$ python -q
>>> import numpy as np
>>> np.set_printoptions(precision=2, suppress=True, linewidth=200)
>>> rd = lambda a: np.round(a, 2) + 0
>>> A = np.load("block17.npy")
>>> A
array([[1, 1, 0],
       [0, 1, 1],
       [1, 0, 1]])
>>> B = np.array([[2, 1], [0, 1], [0, 0]])
>>> B @ A
Traceback (most recent call last):
  File "<python-input-6>", line 1, in <module>
    B @ A
    ~~^~~
ValueError: matmul: Input operand 1 has a mismatch in its core dimension 0, with gufunc signature (n?,k),(k,m?)->(n?,m?) (size 3 is different from 2)
>>> A @ B
array([[2, 2],
       [0, 1],
       [2, 1]])
>>> np.einsum("ij,ij->i", A, A)
array([2, 2, 2])
>>> np.vstack([A, B.T]).shape
(5, 3)
>>> np.einsum("ij->j", A)
array([2, 2, 2])
>>> np.linalg.matrix_rank(A @ B)
np.int64(2)
>>> f, r1 = A[1], A[2]
>>> f @ r1
np.int64(1)
>>> pr = (f @ r1) / (f @ f) * f
>>> np.linalg.matrix_rank(np.outer(f, r1))
np.int64(1)
>>> (r1 - pr) @ f
np.float64(0.0)
>>> f = np.array([-1, 1])
>>> np.correlate(A[1], A[2], "full")
array([0, 1, 1, 1, 1])
>>> np.array([np.convolve(row, f, "same") for row in A])
array([[-1,  0,  1],
       [ 0, -1,  0],
       [-1,  1, -1]])
>>> np.cross(A[1, :3], A[2, :3])
array([ 1,  1, -1])
>>> gram = A.T @ A
>>> np.trace(gram), (A ** 2).sum()
(np.int64(6), np.int64(6))
>>> np.diag(gram)
array([2, 2, 2])
>>> rng = np.random.default_rng(271050)
>>> lab = rng.permutation(3)
>>> lab
array([1, 0, 2])
>>> B = A[lab][:, lab]
>>> np.trace(B)
np.int64(3)
>>> np.diag(B)
array([1, 1, 1])
>>> E = np.load("m.npy")
>>> E
array([[-2.01, -3.01, -2.  ,  2.99],
       [-1.99, -3.05, -1.97,  3.  ],
       [-2.  , -2.99, -1.99,  3.02],
       [-1.99, -3.  , -1.99,  2.98],
       [-2.  , -3.02, -2.  ,  2.99],
       [-1.98, -2.97, -2.02,  2.99],
       [-2.  , -2.98, -2.02,  3.02],
       [-1.99, -2.99, -1.98,  3.02],
       [-2.02, -2.99, -2.02,  3.01],
       [-1.99, -2.97, -1.99,  2.99],
       [-1.98, -3.  , -1.97,  2.99],
       [-2.  , -2.99, -2.  ,  2.97],
       [-1.97, -3.01, -2.  ,  2.98],
       [-2.01, -3.  , -2.01,  3.  ],
       [-1.98, -3.04, -1.99,  3.02],
       [-2.01, -3.02, -2.03,  2.98],
       [-1.98, -2.95, -2.  ,  3.  ],
       [ 3.01, -1.02,  1.99, -1.  ],
       [ 3.02, -1.02,  1.99, -1.03],
       [ 3.01, -1.01,  2.05, -1.03],
       [ 3.  , -1.02,  2.  , -1.01],
       [ 3.  , -0.96,  2.03, -0.99],
       [ 2.97, -1.  ,  2.  , -1.01],
       [ 3.01, -0.98,  1.99, -1.  ],
       [ 3.01, -0.97,  2.  , -1.  ],
       [ 2.99, -1.02,  2.  , -1.01],
       [ 3.01, -0.99,  2.02, -0.98],
       [ 2.96, -0.98,  1.99, -1.  ],
       [ 3.02, -1.04,  1.99, -0.97],
       [ 2.99, -0.97,  1.97, -0.97],
       [ 3.01, -1.  ,  2.03, -1.01],
       [ 2.97, -1.  ,  2.  , -0.99],
       [ 3.01, -1.02,  1.97, -1.03],
       [ 3.  , -1.02,  1.98, -1.  ]])
>>> Ac = E - E.mean(axis=0)
>>> Uu, sv, vt = np.linalg.svd(Ac, full_matrices=False)
>>> np.abs(vt[0]).argmax()
np.int64(0)
>>> (np.sign(Uu[:, 0]) == np.sign(Uu[0, 0])).astype(int)
array([1, 1, 1, 1, 1, 1, 1, 1, 1, 1, 1, 1, 1, 1, 1, 1, 1, 0, 0, 0, 0, 0, 0, 0, 0, 0, 0, 0, 0, 0, 0, 0, 0, 0])
>>> np.searchsorted(np.cumsum(sv ** 2) / (sv ** 2).sum(), 0.9) + 1
np.int64(1)
>>> np.linalg.matrix_rank(Ac)
np.int64(4)
>>> Ac = (E - E.mean(axis=0)) / E.std(axis=0)
>>> rd(Ac.std(axis=0))
array([1., 1., 1., 1.])
>>> np.argwhere(np.abs(Ac) > 2)
array([], shape=(0, 2), dtype=int64)
>>> coef = np.linalg.lstsq(np.delete(Ac, 2, axis=1), Ac[:, 2])[0]
>>> rd(1 - np.var(Ac[:, 2] - np.delete(Ac, 2, axis=1) @ coef))
np.float64(1.0)
>>> np.abs(coef).argmax()
np.int64(0)
>>> np.abs(E).max()
np.float64(3.05)
>>> np.zeros(34, 4)
Traceback (most recent call last):
  File "<python-input-45>", line 1, in <module>
    np.zeros(34, 4)
    ~~~~~~~~^^^^^^^
TypeError: Cannot interpret '4' as a data type
>>> rd(np.diff(E, axis=0))
array([[ 0.02, -0.04,  0.03,  0.01],
       [-0.01,  0.06, -0.02,  0.02],
       [ 0.01, -0.01,  0.  , -0.04],
       [-0.01, -0.02, -0.01,  0.01],
       [ 0.02,  0.05, -0.02,  0.  ],
       [-0.02, -0.01,  0.  ,  0.03],
       [ 0.01, -0.01,  0.04,  0.  ],
       [-0.03,  0.  , -0.04, -0.01],
       [ 0.03,  0.02,  0.03, -0.02],
       [ 0.01, -0.03,  0.02,  0.  ],
       [-0.02,  0.01, -0.03, -0.02],
       [ 0.03, -0.02,  0.  ,  0.01],
       [-0.04,  0.01, -0.01,  0.02],
       [ 0.03, -0.04,  0.02,  0.02],
       [-0.03,  0.02, -0.04, -0.04],
       [ 0.03,  0.07,  0.03,  0.02],
       [ 4.99,  1.93,  3.99, -4.  ],
       [ 0.01,  0.  ,  0.  , -0.03],
       [-0.01,  0.01,  0.06,  0.  ],
       [-0.01, -0.01, -0.05,  0.02],
       [ 0.  ,  0.06,  0.03,  0.02],
       [-0.03, -0.04, -0.03, -0.02],
       [ 0.04,  0.02, -0.01,  0.01],
       [ 0.  ,  0.01,  0.01,  0.  ],
       [-0.02, -0.05,  0.  , -0.01],
       [ 0.02,  0.03,  0.02,  0.03],
       [-0.05,  0.01, -0.03, -0.02],
       [ 0.06, -0.06,  0.  ,  0.03],
       [-0.03,  0.07, -0.02,  0.  ],
       [ 0.02, -0.03,  0.06, -0.04],
       [-0.04,  0.  , -0.03,  0.02],
       [ 0.04, -0.02, -0.03, -0.04],
       [-0.01,  0.  ,  0.01,  0.03]])
>>> rd(E.sum(axis=1))
array([-4.03, -4.01, -3.96, -4.  , -4.03, -3.98, -3.98, -3.94, -4.02, -3.96, -3.96, -4.02, -4.  , -4.02, -3.99, -4.08, -3.93,  2.98,  2.96,  3.02,  2.97,  3.08,  2.96,  3.02,  3.04,  2.96,  3.06,
        2.97,  3.  ,  3.02,  3.03,  2.98,  2.93,  2.96])
>>> E[:, 4]
Traceback (most recent call last):
  File "<python-input-48>", line 1, in <module>
    E[:, 4]
    ~^^^^^^
IndexError: index 4 is out of bounds for axis 1 with size 4
>>> E[34]
Traceback (most recent call last):
  File "<python-input-49>", line 1, in <module>
    E[34]
    ~^^^^
IndexError: index 34 is out of bounds for axis 0 with size 34
>>> W0 = 2 * np.eye(7) + np.ones((7, 7))
>>> W0
array([[3., 1., 1., 1., 1., 1., 1.],
       [1., 3., 1., 1., 1., 1., 1.],
       [1., 1., 3., 1., 1., 1., 1.],
       [1., 1., 1., 3., 1., 1., 1.],
       [1., 1., 1., 1., 3., 1., 1.],
       [1., 1., 1., 1., 1., 3., 1.],
       [1., 1., 1., 1., 1., 1., 3.]])
>>> # equal to its transpose
>>> gram = W0.T @ W0
>>> gram
array([[15., 11., 11., 11., 11., 11., 11.],
       [11., 15., 11., 11., 11., 11., 11.],
       [11., 11., 15., 11., 11., 11., 11.],
       [11., 11., 11., 15., 11., 11., 11.],
       [11., 11., 11., 11., 15., 11., 11.],
       [11., 11., 11., 11., 11., 15., 11.],
       [11., 11., 11., 11., 11., 11., 15.]])
>>> np.diag(gram)
array([15., 15., 15., 15., 15., 15., 15.])
>>> f = np.array([2, 2])
>>> np.array([np.convolve(row, f, "same") for row in W0])
array([[6., 8., 4., 4., 4., 4., 4.],
       [2., 8., 8., 4., 4., 4., 4.],
       [2., 4., 8., 8., 4., 4., 4.],
       [2., 4., 4., 8., 8., 4., 4.],
       [2., 4., 4., 4., 8., 8., 4.],
       [2., 4., 4., 4., 4., 8., 8.],
       [2., 4., 4., 4., 4., 4., 8.]])
>>> np.cross(W0[2, :3], W0[3, :3])
array([-2.,  2.,  0.])
>>> np.correlate(W0[2], W0[3], "full")
array([ 1.,  2.,  5.,  8.,  9., 14., 11., 10.,  9.,  6.,  3.,  2.,  1.])
>>> np.convolve(W0[2], f)
array([2., 4., 8., 8., 4., 4., 4., 2.])
>>> rd(np.abs(np.linalg.eigvals(W0)).max())
np.float64(9.0)
>>> np.allclose(W0, W0.T)
True
>>> rd(np.linalg.matrix_power(W0, 3))
array([[111., 103., 103., 103., 103., 103., 103.],
       [103., 111., 103., 103., 103., 103., 103.],
       [103., 103., 111., 103., 103., 103., 103.],
       [103., 103., 103., 111., 103., 103., 103.],
       [103., 103., 103., 103., 111., 103., 103.],
       [103., 103., 103., 103., 103., 111., 103.],
       [103., 103., 103., 103., 103., 103., 111.]])
